>>> import numpy as np
>>> from numpy import linalg as LA
>>> np.set_printoptions(precision=1, suppress=True, linewidth=200, sign=" ")
>>> rd = lambda a: np.round(a, 1) + 0
>>> A = np.load("arr.npy")
>>> print(A)
[[ 1 -1 -3]
 [ 1  0 -3]]
>>> A2 = A / np.sqrt((A ** 2).mean(axis=1, keepdims=True))
>>> print(LA.matrix_rank(A2) == LA.matrix_rank(A))
True
>>> print(rd(A2[1]))
[ 0.5  0.  -1.6]
>>> print(rd(LA.norm(A2, axis=1)))
[ 1.7  1.7]
>>> rng = np.random.default_rng(475)
>>> A2 = A + rng.integers(-2, 3, (2, 1)) @ rng.integers(-2, 3, (1, 3))
>>> print(A2)
[[ 1 -1 -3]
 [ 3 -2 -1]]
>>> print(np.abs(A2 - A).sum(axis=1))
[ 0  6]
>>> print(A2 - A)
[[ 0  0  0]
 [ 2 -2  2]]
>>> print(rd(LA.svd(A2 - A, compute_uv=False)))
[ 3.5  0. ]
>>> def softmax(z):
...     e = np.exp(z - z.max(axis=-1, keepdims=True))
...     return e / e.sum(axis=-1, keepdims=True)
... 
>>> print(rd(softmax(A).sum(axis=1)))
[ 1.  1.]
>>> print(rd(softmax(10 * A[1])))
[ 1.  0.  0.]
>>> print(rd(softmax(A[1] + 3)))
[ 0.7  0.3  0. ]
>>> att = A @ A.T / np.sqrt(3)
>>> print(softmax(att).round(6).argmax(axis=1))
[ 0  0]
>>> print(softmax(att + np.triu(np.full(att.shape, -np.inf), 1)))
[[ 1.   0. ]
 [ 0.5  0.5]]
>>> feats = np.load("block15.npy")
>>> print(rd(feats))
[[ 1.3  0.1 -1. ]
 [ 1.8  0.3 -1. ]
 [ 6.6  1.9 -1. ]
 [-2.1 -1.  -1. ]
 [ 0.7 -0.1 -1. ]
 [ 0.2 -0.3 -1. ]
 [-7.4 -2.8 -1. ]
 [ 0.8 -0.1 -1. ]
 [-0.3 -0.4 -1. ]
 [-1.2 -0.7 -1. ]
 [-0.7 -0.6 -1. ]
 [-3.5 -1.5 -1. ]
 [ 0.4 -0.2 -1. ]
 [ 4.   1.  -1. ]]
>>> # looks like rank 2
>>> U, sv, Vt = LA.svd(feats)
>>> print(np.argmax(sv[:-1] / (sv[1:] + 1e-6)) + 1)
2
>>> print(rd(sv))
[ 12.5   3.9   0. ]
>>> A2 = U[:, :2] @ np.diag(sv[:2]) @ Vt[:2]
>>> print(rd(LA.norm(feats - A2, 2)), rd(sv[2]))
0.0 0.0
>>> print(rd(A2))
[[ 1.3  0.1 -1. ]
 [ 1.8  0.3 -1. ]
 [ 6.6  1.9 -1. ]
 [-2.1 -1.  -1. ]
 [ 0.7 -0.1 -1. ]
 [ 0.2 -0.3 -1. ]
 [-7.4 -2.8 -1. ]
 [ 0.8 -0.1 -1. ]
 [-0.3 -0.4 -1. ]
 [-1.2 -0.7 -1. ]
 [-0.7 -0.6 -1. ]
 [-3.5 -1.5 -1. ]
 [ 0.4 -0.2 -1. ]
 [ 4.   1.  -1. ]]
>>> print(rd(LA.norm(feats - A2) / LA.norm(feats)))
0.0
>>> print(LA.matrix_rank(feats, rtol=0.05))
2
>>> print(rd(np.abs(feats - A2).max()))
0.0
>>> rk = LA.matrix_rank(A2)
>>> print(rk)
2
>>> null = LA.svd(A2)[2][rk:].T
>>> print(null.shape)
(3, 1)
>>> print(np.allclose(A2 @ null, 0))
True
>>> print(LA.matrix_rank(A2.T @ A2), LA.matrix_rank(A2 @ A2.T))
2 2
>>> print([int(LA.matrix_rank(np.delete(A2, i, axis=0))) for i in range(14)])
[2, 2, 2, 2, 2, 2, 2, 2, 2, 2, 2, 2, 2, 2]
>>> print([int(LA.matrix_rank(A2[:i])) for i in range(1, len(A2) + 1)])
[1, 2, 2, 2, 2, 2, 2, 2, 2, 2, 2, 2, 2, 2]
>>> A2 = np.array([[3, 2, 1], [1, 3, 0], [0, -2, 2]])
>>> A2 @ feats
Traceback (most recent call last):
  File "<python-input-44>", line 1, in <module>
    A2 @ feats
    ~~~^~~~~~~
ValueError: matmul: Input operand 1 has a mismatch in its core dimension 0, with gufunc signature (n?,k),(k,m?)->(n?,m?) (size 14 is different from 3)
>>> print(np.vstack([feats, A2.T]).shape)
(17, 3)
>>> print(LA.matrix_rank(feats @ A2))
2
>>> print(rd(np.einsum("ij,ij->i", feats, feats)))
[  2.8   4.4  47.9   6.3   1.5   1.1  63.8   1.6   1.3   2.9   1.7  15.8   1.2  18.4]
>>> print(rd(np.einsum("ij->j", feats)))
[  0.8  -4.4 -14. ]
>>> U, sv, Vt = LA.svd(feats)
>>> evecs = Vt[:(sv > 1e-8).sum()]
>>> x = feats[6] + 4 * feats[5] + rng.integers(2) * np.eye(3)[0]
>>> print(rd(x))
[-6.4 -3.8 -5. ]
>>> print(np.allclose(evecs.T @ evecs @ x, x))
True
>>> print(rd(np.diag(evecs.T @ evecs)))
[ 0.9  0.2  0.9]
>>> F = np.loadtxt("out2.csv", delimiter=",")
>>> print(F)
[[ 0.  0.  0.]
 [ 0.  0.  1.]
 [ 0.  1.  0.]]
>>> # 2 blocks once reordered
>>> U, sv, Vt = LA.svd(F, full_matrices=False)
>>> print(U.shape, sv.shape, Vt.shape)
(3, 3) (3,) (3, 3)
>>> print(U.T @ U)
[[ 1.  0.  0.]
 [ 0.  1.  0.]
 [ 0.  0.  1.]]
>>> print(LA.norm(A, axis=1).argmax())
0
>>> print(rd(LA.norm(A, axis=0)))
[ 1.4  1.   4.2]
>>> print(rd(LA.norm(A[1], 1)), rd(LA.norm(A[1], np.inf)))
4.0 3.0
>>> x = np.array([3, 0, 0])
>>> print(np.sign((F @ x).round(6)))
[ 0.  0.  0.]
>>> print(F @ np.eye(3)[2])
[ 0.  1.  0.]
>>> print(F @ (2 * x))
[ 0.  0.  0.]
>>> K = np.load("m.npy")
>>> print(rd(K))
[[ 0.   0.  -0.1]
 [ 0.   0.1 -0.3]
 [-0.1 -0.3  0.9]]
>>> hat = np.triu(np.array([[0, 4, 1], [5, 5, 1], [3, 5, 3]]), 1) + np.eye(3)
>>> A2 = hat @ K @ LA.inv(hat)
>>> print(rd(A2))
[[ 0.   0.  -0.3]
 [-0.1  0.1  0.6]
 [-0.1  0.1  0.9]]
>>> print(rd(LA.det(A2)))
0.0
>>> print(LA.matrix_rank(A2))
1
>>> A2 = K + rng.integers(-2, 3, (3, 1)) @ rng.integers(-2, 3, (1, 3))
>>> print(rd(A2))
[[ 1.  -1.   0.9]
 [-2.   2.1 -2.3]
 [-1.1  0.7 -0.1]]
>>> print(LA.matrix_rank(A2 - K, tol=1e-8))
1
>>> print(rd(LA.svd(A2 - K, compute_uv=False)))
[ 4.2  0.   0. ]
>>> print(A2.shape)
(3, 3)
>>> print(rd(np.diff(A2, axis=0)))
[[-3.   3.1 -3.2]
 [ 0.9 -1.4  2.2]]
>>> print(np.unravel_index(np.abs(A2).argmax(), A2.shape))
(np.int64(1), np.int64(2))
>>> print([round(float(x), 1) for x in LA.svd(K, compute_uv=False)[:3]])
[1.0, 0.0, 0.0]
>>> print(rd(LA.norm(K, 2) / LA.norm(K)))
1.0
>>> print(LA.matrix_rank(K, rtol=0.1))
1
>>> W0 = np.loadtxt("mat.csv", delimiter=",")
>>> print(W0)
[[ 0. -3. -2.  1.]
 [ 0.  0. -4.  3.]
 [ 0.  0.  0.  0.]
 [ 0.  0.  0.  0.]]
>>> # row 3 repeats row 2
>>> print(rd(LA.norm(W0, "nuc")))
8.3
>>> print(rd(LA.norm(W0, axis=0)))
[ 0.   3.   4.5  3.2]
>>> print(LA.norm(W0, axis=1).argmax())
1
>>> print(rd(LA.norm(W0, 1)), rd(LA.norm(W0, np.inf)))
6.0 7.0
>>> print(np.allclose(F[:-1].T @ LA.lstsq(F[:-1].T, F[-1])[0], F[-1]))
False
>>> print(rd(np.trace(LA.pinv(F) @ F)))
2.0
>>> print(np.unique(F.round(6), axis=0).shape)
(3, 3)
>>> X = np.load("data.npy")
>>> print(X)
[[ 2. -1.  3.]
 [ 6. -3.  0.]
 [ 0.  0.  3.]]
>>> # looks like rank 2
>>> U, sv, Vt = LA.svd(X)
>>> evecs = Vt[:(sv > 1e-8).sum()]
>>> x = X[0] + 4 * X[1] + rng.integers(2) * np.eye(3)[0]
>>> print(x)
[ 26. -13.   3.]
>>> print(np.allclose(evecs.T @ evecs @ x, x))
True
>>> print(LA.matrix_rank(np.vstack([X, x])))
2
>>> A2 = np.array([[2, 2, 1], [2, 1, 1], [0, 0, 2]])
>>> arr = np.triu(A2, 1)
>>> print(arr)
[[ 0  2  1]
 [ 0  0  1]
 [ 0  0  0]]
>>> # null space of dimension 1
>>> print(rd(np.sort(LA.eigvals(arr))))
[ 0.  0.  0.]
>>> U, sv, Vt = LA.svd(arr)
>>> print(rd(sv))
[ 2.3  0.9  0. ]
>>> A2 = U[:, :2] @ np.diag(sv[:2]) @ Vt[:2]
>>> print(LA.matrix_rank(A2))
2
>>> print(rd(LA.norm(arr - A2, 2)), sv[2])
0.0 0.0
>>> print(rd(A2))
[[ 0.  2.  1.]
 [ 0.  0.  1.]
 [ 0.  0.  0.]]
>>> print(rd(LA.norm(arr - A2) / LA.norm(arr)))
0.0
>>> print(LA.matrix_rank(arr))
2
>>> print(arr - arr[0])
[[ 0  0  0]
 [ 0 -2  0]
 [ 0 -2 -1]]
>>> print(rd(LA.norm(arr)))
2.4
>>> print(rd(LA.svd(arr, compute_uv=False)))
[ 2.3  0.9  0. ]
>>> print(rd(arr.mean(axis=0)))
[ 0.   0.7  0.7]
>>> print(arr.sum(axis=1))
[ 3  1  0]
>>> E = np.load("layer1.npy")
>>> print(E)
[[ 1 -1  1 -1]
 [ 1  0  0  0]
 [ 1  1  1  1]
 [ 1  2  4  8]]
>>> # row 3 dominates
>>> A2 = LA.inv(E)
>>> print(np.allclose(A2, E.T))
False
>>> print(rd(LA.inv(A2)))
[[ 1. -1.  1. -1.]
 [ 1.  0.  0.  0.]
 [ 1.  1.  1.  1.]
 [ 1.  2.  4.  8.]]
>>> print((np.abs(A2) > 1e-9).astype(int))
[[ 0  1  0  0]
 [ 1  1  1  1]
 [ 1  1  1  0]
 [ 1  1  1  1]]
>>> print(rd(LA.det(E) * A2))
[[  0.  12.   0.   0.]
 [ -4.  -6.  12.  -2.]
 [  6. -12.   6.   0.]
 [ -2.   6.  -6.   2.]]
>>> print(rd(A2))
[[ 0.   1.   0.   0. ]
 [-0.3 -0.5  1.  -0.2]
 [ 0.5 -1.   0.5  0. ]
 [-0.2  0.5 -0.5  0.2]]
>>> print(rd(E @ A2))
[[ 1.  0.  0.  0.]
 [ 0.  1.  0.  0.]
 [ 0.  0.  1.  0.]
 [ 0.  0.  0.  1.]]
